$ python -q
>>> import numpy as np
>>> import numpy.linalg as la
>>> np.set_printoptions(suppress=True, linewidth=120)
>>> M = np.load("mat.npy")
>>> M
array([[0, 2, 0, 2],
       [2, 0, 2, 0],
       [0, 2, 0, 2],
       [2, 0, 2, 0]])
>>> r = la.matrix_rank(M)
>>> r
np.int64(2)
>>> null = la.svd(M)[2][r:].T
>>> np.round(M @ null, 2) + 0
array([[0., 0.],
       [0., 0.],
       [0., 0.],
       [0., 0.]])
>>> np.allclose(M @ null, 0)
True
>>> [int(la.matrix_rank(M[:, :j + 1])) for j in range(4)]
[1, 2, 2, 2]
>>> Uu, sig, Vt = la.svd(M)
>>> np.argmax(sig[:-1] / (sig[1:] + 1e-6)) + 1
np.int64(2)
>>> other = Uu[:, :2] @ np.diag(sig[:2]) @ Vt[:2]
>>> la.matrix_rank(M, rtol=0.05)
np.int64(2)
>>> la.matrix_rank(other)
np.int64(2)
>>> np.round(la.norm(M - other, 2), 2), round(sig[2], 2)
(np.float64(0.0), np.float64(0.0))
>>> np.round(np.abs(M - other).max(), 2)
np.float64(0.0)
>>> M.shape
(4, 4)
>>> np.round(la.svd(M, compute_uv=False), 2) + 0
array([4., 4., 0., 0.])
>>> M[4]
Traceback (most recent call last):
  File "<python-input-20>", line 1, in <module>
    M[4]
    ~^^^
IndexError: index 4 is out of bounds for axis 0 with size 4
>>> M.sum(axis=0)
array([4, 4, 4, 4])
>>> np.diff(M, axis=0)
array([[ 2, -2,  2, -2],
       [-2,  2, -2,  2],
       [ 2, -2,  2, -2]])
>>> M - M[0]
array([[ 0,  0,  0,  0],
       [ 2, -2,  2, -2],
       [ 0,  0,  0,  0],
       [ 2, -2,  2, -2]])
>>> np.unravel_index(np.abs(M).argmax(), M.shape)
(np.int64(0), np.int64(1))
>>> np.zeros(4, 4)
Traceback (most recent call last):
  File "<python-input-25>", line 1, in <module>
    np.zeros(4, 4)
    ~~~~~~~~^^^^^^
TypeError: Cannot interpret '4' as a data type
>>> np.unique(M.round(6), axis=0).shape
(2, 4)
>>> np.allclose(M[:-1].T @ la.lstsq(M[:-1].T, M[-1])[0], M[-1])
True
>>> round(np.trace(la.pinv(M) @ M), 2)
np.float64(2.0)
>>> try:
...     la.inv(M)
... except la.LinAlgError as e:
...     print(repr(e))
... 
LinAlgError('Singular matrix')
>>> other = M / la.norm(M, axis=1, keepdims=True)
>>> cov = other @ other.T
>>> (cov - 2 * np.eye(4)).round(6).argmax(axis=1)
array([2, 3, 0, 1])
>>> np.round(la.norm(other, axis=1), 2)
array([1., 1., 1., 1.])
>>> cov[1].round(2)
array([0., 1., 0., 1.])
>>> np.degrees(np.arccos(np.clip(cov[1, 0], -1, 1)))
np.float64(90.0)
>>> F = np.loadtxt("run4.csv", delimiter=",")
>>> F
array([[-1.,  0.,  0.,  0.],
       [ 0., -3.,  0.,  0.],
       [ 0.,  0., -2.,  1.],
       [ 0.,  0., -2., -1.]])
>>> rng = np.random.default_rng(8795)
>>> idx = rng.permutation(4)
>>> idx
array([3, 2, 1, 0])
>>> other = F[idx][:, idx]
>>> round(la.det(other), 2), np.round(la.det(F[idx]), 2)
(np.float64(12.0), np.float64(12.0))
>>> np.round(np.sort(np.abs(la.eigvals(other))), 2)
array([1., 2., 2., 3.])
>>> round(float(np.abs(la.eigvals(F)).max()), 2)
3.0
>>> (F + F.T) / 2
array([[-1. ,  0. ,  0. ,  0. ],
       [ 0. , -3. ,  0. ,  0. ],
       [ 0. ,  0. , -2. , -0.5],
       [ 0. ,  0. , -0.5, -1. ]])
>>> round(float(la.det(F)), 2)
12.0
>>> np.round(la.matrix_power(F, 4), 2)
array([[  1.,   0.,   0.,   0.],
       [  0.,  81.,   0.,   0.],
       [  0.,   0., -14.,  -3.],
       [  0.,   0.,   6., -17.]])
>>> np.allclose(F @ F.T, F.T @ F)
False
>>> (F - F.T) / 2
array([[ 0. ,  0. ,  0. ,  0. ],
       [ 0. ,  0. ,  0. ,  0. ],
       [ 0. ,  0. ,  0. ,  1.5],
       [ 0. ,  0. , -1.5,  0. ]])
>>> np.trace(F)
np.float64(-7.0)
>>> other = F / np.sqrt((F ** 2).mean(axis=1, keepdims=True))
>>> F - F.mean(axis=1, keepdims=True)
array([[-0.75,  0.25,  0.25,  0.25],
       [ 0.75, -2.25,  0.75,  0.75],
       [ 0.25,  0.25, -1.75,  1.25],
       [ 0.75,  0.75, -1.25, -0.25]])
>>> la.matrix_rank(F - F.mean(axis=1, keepdims=True))
np.int64(3)
>>> hat = np.triu(np.array([[2, 2, 2, 2], [1, 3, 3, 2], [0, 2, 1, 1], [2, 1, 1, 0]]), 1) + np.eye(4)
>>> other = hat @ F @ la.inv(hat)
>>> hat @ F - F @ hat
array([[ 0., -4., -6.,  2.],
       [ 0.,  0., -1.,  7.],
       [ 0.,  0., -2.,  1.],
       [ 0.,  0.,  0.,  2.]])
>>> la.matrix_rank(other)
np.int64(4)
>>> other
array([[-1., -4.,  6.,  4.],
       [ 0., -3., -1.,  8.],
       [ 0.,  0., -4.,  4.],
       [ 0.,  0., -2.,  1.]])
>>> arr = np.load("x.npy")
>>> arr
array([[3.02, 1.  , 3.  , 0.  ],
       [3.  , 2.02, 3.  , 3.  ],
       [2.  , 2.  , 3.02, 0.  ],
       [3.  , 1.  , 3.  , 0.02]])
>>> arr.reshape(4, 5)
Traceback (most recent call last):
  File "<python-input-61>", line 1, in <module>
    arr.reshape(4, 5)
    ~~~~~~~~~~~^^^^^^
ValueError: cannot reshape array of size 16 into shape (4,5)
>>> arr.reshape(-1, 2)
array([[3.02, 1.  ],
       [3.  , 0.  ],
       [3.  , 2.02],
       [3.  , 3.  ],
       [2.  , 2.  ],
       [3.02, 0.  ],
       [3.  , 1.  ],
       [3.  , 0.02]])
>>> arr.ravel(order="F")
array([3.02, 3.  , 2.  , 3.  , 1.  , 2.02, 2.  , 1.  , 3.  , 3.  , 3.02, 3.  , 0.  , 3.  , 0.  , 0.02])
>>> blk = arr.reshape(4, 2, -1)
>>> blk.sum(axis=1)
array([[6.02, 1.  ],
       [6.  , 5.02],
       [5.02, 2.  ],
       [6.  , 1.02]])
>>> np.swapaxes(blk, 1, 2)[2]
array([[2.  , 3.02],
       [2.  , 0.  ]])
>>> np.einsum("ihd,jhd->hij", blk, blk).shape
(2, 4, 4)
>>> blk.transpose(1, 0, 2)
array([[[3.02, 1.  ],
        [3.  , 2.02],
        [2.  , 2.  ],
        [3.  , 1.  ]],

       [[3.  , 0.  ],
        [3.  , 3.  ],
        [3.02, 0.  ],
        [3.  , 0.02]]])
>>> blk[:, 0]
array([[3.02, 1.  ],
       [3.  , 2.02],
       [2.  , 2.  ],
       [3.  , 1.  ]])
>>> np.round(np.einsum("ihd,ihd->ih", blk, blk), 2)
array([[10.12,  9.  ],
       [13.08, 18.  ],
       [ 8.  ,  9.12],
       [10.  ,  9.  ]])
>>> round(np.einsum("ij,ji->", arr, arr), 2)
np.float64(58.32)
>>> np.round(la.eigvals(arr), 2)
array([7.83+0.j  , 0.11+1.24j, 0.11-1.24j, 0.02+0.j  ])
>>> np.round(la.eigvals(arr).sum().real, 2)
np.float64(8.08)
>>> np.trace(arr)
np.float64(8.08)
>>> assert arr == arr.T
Traceback (most recent call last):
  File "<python-input-75>", line 1, in <module>
    assert arr == arr.T
           ^^^^^^^^^^^^
ValueError: The truth value of an array with more than one element is ambiguous. Use a.any() or a.all()
>>> np.allclose(arr @ arr.T, arr.T @ arr)
False
>>> np.round(arr @ arr, 2)
array([[18.12, 11.04, 21.12,  3.  ],
       [30.12, 16.08, 33.12,  6.12],
       [18.08, 12.08, 21.12,  6.  ],
       [18.12, 11.04, 21.12,  3.  ]])
>>> round(la.det(arr), 2)
np.float64(0.24)
>>> idx = rng.permutation(4)
>>> idx
array([0, 1, 3, 2])
>>> other = arr[idx][:, idx]
>>> other
array([[3.02, 1.  , 0.  , 3.  ],
       [3.  , 2.02, 3.  , 3.  ],
       [3.  , 1.  , 0.02, 3.  ],
       [2.  , 2.  , 0.  , 3.02]])
>>> np.round(la.det(other), 2), round(la.det(arr[idx]), 2)
(np.float64(0.24), np.float64(-0.24))
>>> feats = np.array([[-1.09, -1.61, -0.88],
...     [0.94, 0.07, 1.45],
...     [0.64, -0.02, -3.7],
...     [-3.51, 0.09, 1.13],
...     [-1.95, 0.86, -2.14],
...     [1.98, -0.18, -0.04],
...     [-3.63, -0.66, 3.97],
...     [1.44, -0.32, 1.84],
...     [1.16, -0.61, 0.24],
...     [-2.27, -0.22, -4.81],
...     [2.3, -0.27, -0.46],
...     [-0.9, -0.61, 0.4],
...     [-4.53, 0.58, 5.28],
...     [-0.02, 0.08, 0.96],
...     [0.06, -0.23, 1.35],
...     [-2.92, 0.12, 6.05],
...     [4.62, 0.1, 2.49],
...     [-0.17, -0.56, 0.18]])
>>> other = feats / la.norm(feats, axis=1, keepdims=True)
>>> cov = other @ other.T
>>> np.round(la.norm(other, axis=1), 2)
array([1., 1., 1., 1., 1., 1., 1., 1., 1., 1., 1., 1., 1., 1., 1., 1., 1., 1.])
>>> round(np.degrees(np.arccos(np.clip(cov[9, 2], -1, 1))), 2)
np.float64(35.13)
>>> cov[9].round(2)
array([ 0.62, -0.99,  0.82,  0.13,  0.9 , -0.4 , -0.37, -0.96, -0.52,  1.  , -0.23,  0.04, -0.41, -0.89, -0.9 , -0.63,
       -0.8 , -0.11])
>>> K = np.loadtxt("layer16.csv", delimiter=",")
>>> K.round(2)
array([[ 0.7 ,  0.25, -0.16,  0.34],
       [ 0.25,  0.09, -0.12,  0.09],
       [-0.16, -0.12,  0.82,  0.33],
       [ 0.34,  0.09,  0.33,  0.39]])
>>> # projection: eigenvalues are 0 or 1
>>> vec = np.array([-2, 0, 0, -1])
>>> round(np.trace(K), 2)
np.float64(2.0)
>>> np.round(np.eye(4) - K, 2)
array([[ 0.3 , -0.25,  0.16, -0.34],
       [-0.25,  0.91,  0.12, -0.09],
       [ 0.16,  0.12,  0.18, -0.33],
       [-0.34, -0.09, -0.33,  0.61]])
>>> np.round(K @ vec, 2) + 0
array([-1.75, -0.6 ,  0.  , -1.08])
>>> np.round(K @ K @ vec, 2) + 0
array([-1.75, -0.6 ,  0.  , -1.08])
>>> cov = M.T @ M
>>> np.round(la.svd(M, compute_uv=False) ** 2, 2) + 0
array([16., 16.,  0.,  0.])
>>> m1 = np.load("a.npy")
>>> m1
array([[-1.22,  0.05,  1.24],
       [ 4.06, -0.02, -4.05],
       [-1.19,  0.01,  1.18],
       [ 1.1 , -0.06, -0.97],
       [-0.19, -0.02,  0.22],
       [-0.95, -0.02,  0.96],
       [ 0.  ,  0.07, -0.12],
       [ 0.49, -0.02, -0.42],
       [ 2.74, -0.04, -2.86],
       [-2.45,  0.01,  2.56],
       [ 1.99,  0.03, -2.05],
       [ 0.1 ,  0.  , -0.09],
       [ 0.9 , -0.02, -0.91],
       [ 2.43, -0.07, -2.48],
       [ 1.95, -0.02, -1.87],
       [ 2.81, -0.01, -2.9 ],
       [-2.55, -0.04,  2.53],
       [ 0.28,  0.09, -0.3 ],
       [-0.03,  0.01, -0.03],
       [-1.6 , -0.05,  1.54],
       [-0.22,  0.  ,  0.24],
       [-0.01,  0.08,  0.05],
       [ 2.38, -0.03, -2.34]])
>>> w1 = np.array([[1, -9, 7, -1], [8, 4, -5, -2], [-1, 2, 5, 5]])
>>> c = np.array([1, 1, 1, 3])
>>> act = np.maximum(m1 @ w1 + c, 0)
>>> (act > 0).astype(int)
array([[0, 1, 0, 1],
       [1, 0, 1, 0],
       [0, 1, 0, 1],
       [1, 0, 1, 0],
       [1, 1, 1, 1],
       [0, 1, 0, 1],
       [1, 1, 1, 1],
       [1, 0, 1, 1],
       [1, 0, 1, 0],
       [0, 1, 0, 1],
       [1, 0, 1, 0],
       [1, 0, 1, 1],
       [1, 0, 1, 0],
       [1, 0, 1, 0],
       [1, 0, 1, 0],
       [1, 0, 1, 0],
       [0, 1, 0, 1],
       [1, 0, 1, 1],
       [1, 1, 1, 1],
       [0, 1, 0, 1],
       [1, 1, 1, 1],
       [1, 1, 1, 1],
       [1, 0, 1, 0]])
>>> la.matrix_rank(act)
np.int64(4)
>>> W2 = np.array([[5, 1, 3], [0, 4, 1], [2, 0, 0], [2, 3, 2]])
>>> w1 @ W2
array([[ 17, -38,  -8],
       [ 26,  18,  24],
       [ 15,  22,   9]])
>>> (act @ W2).round(6).argmax(axis=1)
array([1, 0, 1, 0, 1, 1, 0, 0, 0, 1, 0, 0, 0, 0, 0, 0, 1, 0, 1, 1, 1, 1, 0])
>>> O, _ = la.qr(np.array([[2.9, -0.1, -0.3, -1.1],
...     [0.0, 0.0, -1.2, 0.5],
...     [0.8, -1.9, 1.9, -0.9],
...     [0.6, 1.4, 0.8, -0.2]]))
>>> data = -2 * O
>>> data.round(2)
array([[ 1.89,  0.17, -0.52, -0.35],
       [ 0.  , -0.  , -1.11,  1.66],
       [ 0.52, -1.55,  0.95,  0.64],
       [ 0.39,  1.25,  1.26,  0.84]])
>>> other = np.array([[1, 0], [0, 1]])
>>> W2 = np.kron(other, data)
>>> la.matrix_rank(W2)
np.int64(8)
